% python3 -q
>>> import numpy as np
>>> from numpy import linalg as LA
>>> np.set_printoptions(precision=2, suppress=True, linewidth=120, legacy="1.25")
>>> J = np.loadtxt("m.csv", delimiter=",")
>>> print(J)
[[ 0.  1.  1.  2.  0.  2.  2.]
 [ 0.  2.  2.  4.  1.  3.  4.]
 [ 0.  4.  2.  4.  2.  4.  5.]
 [ 0.  6.  4.  5.  4.  5.  6.]
 [ 1.  8.  5.  7.  4.  7.  7.]
 [ 2. 10.  7.  7.  6.  8.  9.]
 [ 2. 11.  7.  7.  8. 10.  9.]
 [ 4. 11.  8.  7. 10. 11.  9.]
 [ 4. 12. 10.  7. 10. 11. 10.]
 [ 4. 14. 11.  8. 10. 12. 10.]
 [ 6. 16. 13. 10. 10. 14. 10.]
 [ 6. 18. 14. 11. 10. 16. 10.]
 [ 8. 20. 15. 13. 12. 17. 12.]
 [ 9. 21. 16. 13. 13. 18. 12.]
 [ 9. 21. 16. 15. 14. 19. 14.]
 [ 9. 23. 18. 17. 15. 20. 14.]
 [ 9. 24. 20. 18. 15. 21. 15.]
 [ 9. 26. 21. 18. 16. 22. 17.]
 [ 9. 27. 22. 18. 16. 24. 17.]
 [10. 29. 23. 19. 16. 25. 17.]
 [12. 31. 24. 21. 16. 26. 19.]
 [14. 31. 24. 21. 16. 28. 19.]
 [14. 33. 24. 21. 16. 28. 21.]]
>>> d = LA.norm(J[:, None] - J[None], axis=-1)
>>> print(d[16].round(6).argsort(kind="stable")[:4])
[16 15 17 18]
>>> cen = J - J.mean(axis=0)
>>> evecs = LA.svd(cen)[2][:1]
>>> A2 = cen - cen @ evecs.T @ evecs
>>> print(LA.norm(A2, axis=1).round(6).argmax())
22
>>> print(np.round(LA.norm(A2) / LA.norm(cen), 2))
0.12
>>> left, sigma, VT = LA.svd(J, full_matrices=False)
>>> print(left.shape, sigma.shape, VT.shape)
(23, 7) (7,) (7, 7)
>>> print(round(np.sqrt((sigma ** 2).sum()), 2), round(float(LA.norm(J)), 2))
183.22 183.22
>>> print(np.round(left.T @ J @ VT.T, 2) + 0)
[[182.75   0.     0.     0.     0.     0.     0.  ]
 [  0.     9.19   0.     0.     0.     0.     0.  ]
 [  0.     0.     6.82   0.     0.     0.     0.  ]
 [  0.     0.     0.     4.35   0.     0.     0.  ]
 [  0.     0.     0.     0.     3.66   0.     0.  ]
 [  0.     0.     0.     0.     0.     2.27   0.  ]
 [  0.     0.     0.     0.     0.     0.     2.09]]
>>> cen = (J - J.mean(axis=0)) / J.std(axis=0)
>>> print(cen.std(axis=0))
[1. 1. 1. 1. 1. 1. 1.]
>>> print(np.argwhere(np.abs(cen) > 2))
[]
>>> c = LA.lstsq(np.delete(cen, 5, axis=1), cen[:, 5])[0]
>>> print(np.abs(c).argmax())
1
>>> print(c)
[0.17 0.55 0.17 0.04 0.04 0.04]
>>> blk = np.stack([J, -3 * J, J[::-1]])
>>> print((blk @ J.T).shape)
(3, 23, 23)
>>> print(LA.norm(blk, axis=(1, 2)))
[183.22 549.67 183.22]
>>> print(LA.matrix_rank(blk.reshape(3, -1)))
2
>>> print(LA.matrix_rank(blk))
[7 7 7]
>>> F = np.array([[0.0, 1.0, -0.2, 0.3],
...     [-1.1, -1.1, 0.5, -0.3],
...     [-0.2, -0.1, -0.3, 0.0],
...     [0.9, 0.8, -0.1, 0.4],
...     [1.0, 0.2, -0.6, -0.6],
...     [1.2, 0.8, 0.1, 2.0],
...     [-1.8, -0.7, -1.4, -1.0],
...     [1.1, -0.3, -0.1, -1.5],
...     [1.3, -0.5, 1.5, 0.6],
...     [0.8, -2.1, -0.3, -0.5]])
>>> print(F)
[[ 0.   1.  -0.2  0.3]
 [-1.1 -1.1  0.5 -0.3]
 [-0.2 -0.1 -0.3  0. ]
 [ 0.9  0.8 -0.1  0.4]
 [ 1.   0.2 -0.6 -0.6]
 [ 1.2  0.8  0.1  2. ]
 [-1.8 -0.7 -1.4 -1. ]
 [ 1.1 -0.3 -0.1 -1.5]
 [ 1.3 -0.5  1.5  0.6]
 [ 0.8 -2.1 -0.3 -0.5]]
>>> A2 = J / LA.norm(J, axis=1)
Traceback (most recent call last):
  File "<python-input-29>", line 1, in <module>
    A2 = J / LA.norm(J, axis=1)
         ~~^~~~~~~~~~~~~~~~~~~~
ValueError: operands could not be broadcast together with shapes (23,7) (23,) 
>>> A2 = J / LA.norm(J, axis=1, keepdims=True)
>>> cov = A2 @ A2.T
>>> print(LA.norm(A2, axis=1))
[1. 1. 1. 1. 1. 1. 1. 1. 1. 1. 1. 1. 1. 1. 1. 1. 1. 1. 1. 1. 1. 1. 1.]
>>> A2 = np.array([[1, 0], [2, 1], [2, 1], [0, 1]])
>>> print(np.einsum("ij->j", F))
[ 3.2 -2.  -0.9 -0.6]
>>> A2 @ F
Traceback (most recent call last):
  File "<python-input-35>", line 1, in <module>
    A2 @ F
    ~~~^~~
ValueError: matmul: Input operand 1 has a mismatch in its core dimension 0, with gufunc signature (n?,k),(k,m?)->(n?,m?) (size 10 is different from 2)
>>> print(F @ A2)
[[ 1.6  1.1]
 [-2.3 -0.9]
 [-1.  -0.4]
 [ 2.3  1.1]
 [ 0.2 -1. ]
 [ 3.   2.9]
 [-6.  -3.1]
 [ 0.3 -1.9]
 [ 3.3  1.6]
 [-4.  -2.9]]
>>> print(A2.T @ F.T)
[[ 1.6 -2.3 -1.   2.3  0.2  3.  -6.   0.3  3.3 -4. ]
 [ 1.1 -0.9 -0.4  1.1 -1.   2.9 -3.1 -1.9  1.6 -2.9]]
>>> print(np.einsum("ik,kj->ji", F, A2))
[[ 1.6 -2.3 -1.   2.3  0.2  3.  -6.   0.3  3.3 -4. ]
 [ 1.1 -0.9 -0.4  1.1 -1.   2.9 -3.1 -1.9  1.6 -2.9]]
>>> print(np.einsum("ik,kj->ij", F, A2))
[[ 1.6  1.1]
 [-2.3 -0.9]
 [-1.  -0.4]
 [ 2.3  1.1]
 [ 0.2 -1. ]
 [ 3.   2.9]
 [-6.  -3.1]
 [ 0.3 -1.9]
 [ 3.3  1.6]
 [-4.  -2.9]]
>>> cen = F - F.mean(axis=1)
Traceback (most recent call last):
  File "<python-input-40>", line 1, in <module>
    cen = F - F.mean(axis=1)
          ~~^~~~~~~~~~~~~~~~
ValueError: operands could not be broadcast together with shapes (10,4) (10,) 
>>> cen = F - F.mean(axis=0)
>>> left, sigma, VT = LA.svd(cen, full_matrices=False)
>>> print(np.searchsorted(np.cumsum(sigma ** 2) / (sigma ** 2).sum(), 0.9) + 1)
3
>>> print(sigma ** 2 / (sigma ** 2).sum())
[0.52 0.25 0.16 0.06]
>>> print(VT[0] * np.sign(VT[0, np.abs(VT[0]).argmax()]))
[0.61 0.45 0.31 0.58]
>>> cov = np.cov(F, rowvar=False)
>>> print(np.argsort(-F.std(axis=0).round(6), kind="stable"))
[0 3 1 2]
>>> print(np.argwhere(np.triu(np.abs(np.corrcoef(F.T)) > 0.8, 1)))
[]
>>> print(LA.eigvalsh(cov)[::-1])
[1.86 0.91 0.58 0.22]
>>> print(np.corrcoef(F.T))
[[ 1.    0.25  0.47  0.34]
 [ 0.25  1.   -0.02  0.5 ]
 [ 0.47 -0.02  1.    0.44]
 [ 0.34  0.5   0.44  1.  ]]
>>> print(np.polyfit(F[:, 3], F[:, 1], 1))
[ 0.49 -0.17]
>>> cen = (F - F.mean(axis=0)) / F.std(axis=0)
>>> print(cen.std(axis=0))
[1. 1. 1. 1.]
>>> c = LA.lstsq(np.delete(cen, 1, axis=1), cen[:, 1])[0]
>>> print(np.round(1 - np.var(cen[:, 1] - np.delete(cen, 1, axis=1) @ c), 2))
0.36
>>> print(c)
[ 0.23 -0.39  0.59]
>>> print(np.abs(c).argmax())
2
>>> A2 = np.array([[3, 1, 0, 2, 2, 3, 3, 1, 3],
...     [0, 3, 1, 0, 1, 3, 0, 3, 2],
...     [0, 3, 2, 0, 2, 1, 1, 0, 3],
...     [2, 0, 0, 1, 1, 2, 1, 1, 1],
...     [0, 3, 3, 2, 0, 1, 3, 1, 1],
...     [1, 1, 3, 3, 3, 2, 0, 1, 1],
...     [1, 0, 0, 1, 1, 1, 2, 0, 2],
...     [1, 1, 1, 2, 1, 2, 0, 2, 3],
...     [1, 0, 2, 0, 3, 1, 3, 0, 0]])
>>> M = A2 + A2.T
>>> print(M)
[[6 1 0 4 2 4 4 2 4]
 [1 6 4 0 4 4 0 4 2]
 [0 4 4 0 5 4 1 1 5]
 [4 0 0 2 3 5 2 3 1]
 [2 4 5 3 0 4 4 2 4]
 [4 4 4 5 4 4 1 3 2]
 [4 0 1 2 4 1 4 0 5]
 [2 4 1 3 2 3 0 4 3]
 [4 2 5 1 4 2 5 3 0]]
>>> f, g = M[1], M[7]
>>> print(f @ g)
72
>>> print(f @ f)
105
>>> pr = (f @ g) / (f @ f) * f
>>> print(LA.matrix_rank(np.outer(f, g)))
1
>>> print(np.outer(f, g))
[[ 2  4  1  3  2  3  0  4  3]
 [12 24  6 18 12 18  0 24 18]
 [ 8 16  4 12  8 12  0 16 12]
 [ 0  0  0  0  0  0  0  0  0]
 [ 8 16  4 12  8 12  0 16 12]
 [ 8 16  4 12  8 12  0 16 12]
 [ 0  0  0  0  0  0  0  0  0]
 [ 8 16  4 12  8 12  0 16 12]
 [ 4  8  2  6  4  6  0  8  6]]
>>> print(g - pr)
[ 1.31 -0.11 -1.74  3.   -0.74  0.26  0.    1.26  1.63]
>>> print(np.round((g - pr) @ f, 2))
0.0
>>> O, evecs = LA.qr(M[:, :5])[0], LA.qr(M[:, 5:])[0]
>>> sigma = LA.svd(O.T @ evecs, compute_uv=False)
>>> print(sigma)
[1.   0.99 0.41 0.02]
>>> print(np.degrees(np.arccos(sigma.clip(0, 1))))
[ 2.92  9.33 65.67 88.73]
>>> print(round(float(LA.eigvalsh(M).min()), 2))
-5.94
>>> try:
...     LA.cholesky(M)
... except LA.LinAlgError as e:
...     print("failed:", e)
... 
failed: Matrix is not positive definite
>>> K = np.loadtxt("x.csv", delimiter=",")
>>> print(K)
[[ 0.  0.  0.  0.  0.  0.  4.  0. -1.]
 [ 0.  0. -1. -3.  0.  1.  0.  0.  0.]
 [ 0.  0.  0.  0.  0.  0.  0. -2.  0.]
 [ 0.  0.  3.  0. -1.  0.  0.  0.  0.]
 [ 0.  0.  0.  0.  0.  2.  5.  0.  0.]
 [ 0.  0.  0.  0.  0.  1.  0.  0.  4.]
 [ 0.  0. -3. -4.  0. -1.  2.  0.  0.]
 [-4.  0.  0.  0.  0.  0.  0.  0.  0.]]
>>> w1 = np.array([[1, 0, 0],
...     [2, 1, 2],
...     [0, 0, 1],
...     [2, 2, 2],
...     [2, 1, 1],
...     [1, 2, 2],
...     [2, 0, 1],
...     [0, 1, 1],
...     [1, 1, 2]])
>>> c = np.array([-3, 1, 1])
>>> act = np.maximum(K @ w1 + c, 0)
>>> print(LA.matrix_rank(act))
3
>>> print(act)
[[ 4.  0.  3.]
 [ 0.  0.  0.]
 [ 0.  0.  0.]
 [ 0.  0.  3.]
 [ 9.  5. 10.]
 [ 2.  7. 11.]
 [ 0.  0.  0.]
 [ 0.  1.  1.]]
>>> basis = np.array([[2, 2], [3, 2], [2, 3]])
>>> print((act @ basis).round(6).argmax(axis=1))
[1 0 0 1 1 1 0 0]
>>> hat = act @ LA.solve(act.T @ act, act.T)
>>> print(np.allclose(hat @ hat, hat))
True
>>> def softmax(z):
...     e = np.exp(z - z.max(axis=-1, keepdims=True))
...     return e / e.sum(axis=-1, keepdims=True)
... 
>>> print(softmax(K[5] + 3))
[0.02 0.02 0.02 0.02 0.02 0.04 0.02 0.02 0.85]
>>> print(np.round(softmax(10 * K[5]), 2) + 0)
[0. 0. 0. 0. 0. 0. 0. 0. 1.]
>>> print(softmax(K[5]))
[0.02 0.02 0.02 0.02 0.02 0.04 0.02 0.02 0.85]
>>> att = K @ K.T / np.sqrt(9)
>>> print(np.round(softmax(att), 2) + 0)
[[0.26 0.   0.   0.   0.72 0.   0.01 0.  ]
 [0.01 0.26 0.01 0.   0.01 0.01 0.7  0.01]
 [0.09 0.09 0.35 0.09 0.09 0.09 0.09 0.09]
 [0.03 0.01 0.03 0.84 0.03 0.03 0.   0.03]
 [0.05 0.   0.   0.   0.95 0.   0.   0.  ]
 [0.   0.   0.   0.   0.01 0.98 0.   0.  ]
 [0.   0.   0.   0.   0.   0.   0.99 0.  ]
 [0.   0.   0.   0.   0.   0.   0.   0.97]]
>>> print(softmax(att).round(6).argmax(axis=1))
[4 6 2 3 4 5 6 7]
>>> print(np.round(softmax(att)[5] @ K, 2) + 0)
[-0.01  0.    0.   -0.02  0.    0.99  0.04 -0.01  3.9 ]
>>> rng = np.random.default_rng(2145)
>>> A2 = K + rng.integers(-2, 3, (8, 7)) @ rng.integers(-2, 3, (7, 9))
>>> print(A2)
[[ -1.   3.   1.  -6.   9.  -1.  -4.   2.   0.]
 [  4.   2.   7.   5.  10.  -9.   6.   2.   4.]
 [ -1.  -2.   2.  -5.  14.  -1.  -1.  -3.  -1.]
 [ -1.  -7.   3.   7.   0.  -6.   5.  -2.   4.]
 [ -1.   1.  -5.  -4.   3.  11.  14.  -4.   2.]
 [ -1.   0.   2.  -3.   7.  -4.  -9.   2.   4.]
 [  0.   5. -11. -10.   5.   6.   2.  -3.   5.]
 [ -2.   2.  -5.  -2. -11.   3.  -7.  -1.  -6.]]
>>> print(np.abs(A2 - K).sum(axis=1))
[32. 54. 28. 33. 38. 29. 39. 39.]
>>> print(LA.matrix_rank(A2 - K, tol=1e-8))
7
>>> print([round(float(x), 2) for x in LA.svd(K, compute_uv=False)[:3]])
[7.27, 5.66, 4.29]
>>> A2 = np.array([[-3, 3, -1, 1, 2, 1, 0, 2],
...     [-2, -1, -3, 2, 2, 2, 1, -1],
...     [-1, 1, -1, -1, 3, 2, -3, 0],
...     [3, 3, 1, 0, -3, 0, -1, -2],
...     [0, -1, -2, -1, -2, -2, 1, -1],
...     [-2, 2, 2, -2, -3, -3, -1, -2],
...     [-3, -3, 1, 0, -3, -3, 0, -1],
...     [-2, 3, -3, -1, 1, 0, -1, 1]])
>>> A2[-1] = A2[0]
>>> feats = A2 + 0.05 * np.eye(8)
>>> print(feats)
[[-2.95  3.   -1.    1.    2.    1.    0.    2.  ]
 [-2.   -0.95 -3.    2.    2.    2.    1.   -1.  ]
 [-1.    1.   -0.95 -1.    3.    2.   -3.    0.  ]
 [ 3.    3.    1.    0.05 -3.    0.   -1.   -2.  ]
 [ 0.   -1.   -2.   -1.   -1.95 -2.    1.   -1.  ]
 [-2.    2.    2.   -2.   -3.   -2.95 -1.   -2.  ]
 [-3.   -3.    1.    0.   -3.   -3.    0.05 -1.  ]
 [-3.    3.   -1.    1.    2.    1.    0.    2.05]]
>>> f, g = feats[3], feats[1]
>>> print(f @ g)
-16.75
>>> pr = (f @ g) / (f @ f) * f
>>> print(np.round((g - pr) @ f, 2))
0.0
>>> print(LA.matrix_rank(np.outer(f, g)))
1
>>> print(g - pr)
[-0.48  0.57 -2.49  2.03  0.48  2.    0.49 -2.02]
